$ python3 -q
>>> import numpy as np
>>> np.set_printoptions(precision=3, suppress=True, linewidth=120, legacy="1.25")
>>> def rd(a):
...     return np.round(a, 3) + 0
... 
>>> M = np.diag(np.array([1, -9, 5, -5]))
>>> M
array([[ 1,  0,  0,  0],
       [ 0, -9,  0,  0],
       [ 0,  0,  5,  0],
       [ 0,  0,  0, -5]])
>>> # triangular
>>> np.prod(np.diag(M)), rd(np.linalg.det(M))
(225, 225.0)
>>> rd(np.sort(np.linalg.eigvals(M)))
array([-9., -5.,  1.,  5.])
>>> np.linalg.matrix_power(M - np.diag(np.diag(M)), 4)
array([[0, 0, 0, 0],
       [0, 0, 0, 0],
       [0, 0, 0, 0],
       [0, 0, 0, 0]])
>>> print(M @ M)
[[ 1  0  0  0]
 [ 0 81  0  0]
 [ 0  0 25  0]
 [ 0  0  0 25]]
>>> M.T @ M
array([[ 1,  0,  0,  0],
       [ 0, 81,  0,  0],
       [ 0,  0, 25,  0],
       [ 0,  0,  0, 25]])
>>> w, vecs = np.linalg.eigh(M)
>>> vec = np.array([3, -8, 1, 8])
>>> rd(vec @ M @ vec / (vec @ vec)), w[0], w[-1]
(-6.391, -9.0, 5.0)
>>> vec @ M @ vec
-882
>>> print(rd(np.linalg.eigvalsh(M[1:, 1:])))
[-9. -5.  5.]
>>> vecs * np.abs(w) @ vecs.T
array([[1., 0., 0., 0.],
       [0., 9., 0., 0.],
       [0., 0., 5., 0.],
       [0., 0., 0., 5.]])
>>> vecs * np.maximum(w, 0) @ vecs.T
array([[1., 0., 0., 0.],
       [0., 0., 0., 0.],
       [0., 0., 5., 0.],
       [0., 0., 0., 0.]])
>>> mat = np.load("case5.npy")
>>> print(mat)
[[-3 -4  3  3]
 [ 0  2  5  0]
 [ 0  0  1  4]
 [ 0  0  0 -3]]
>>> print([int(np.linalg.matrix_rank(np.linalg.matrix_power(mat, p))) for p in range(1, 5)])
[4, 4, 4, 4]
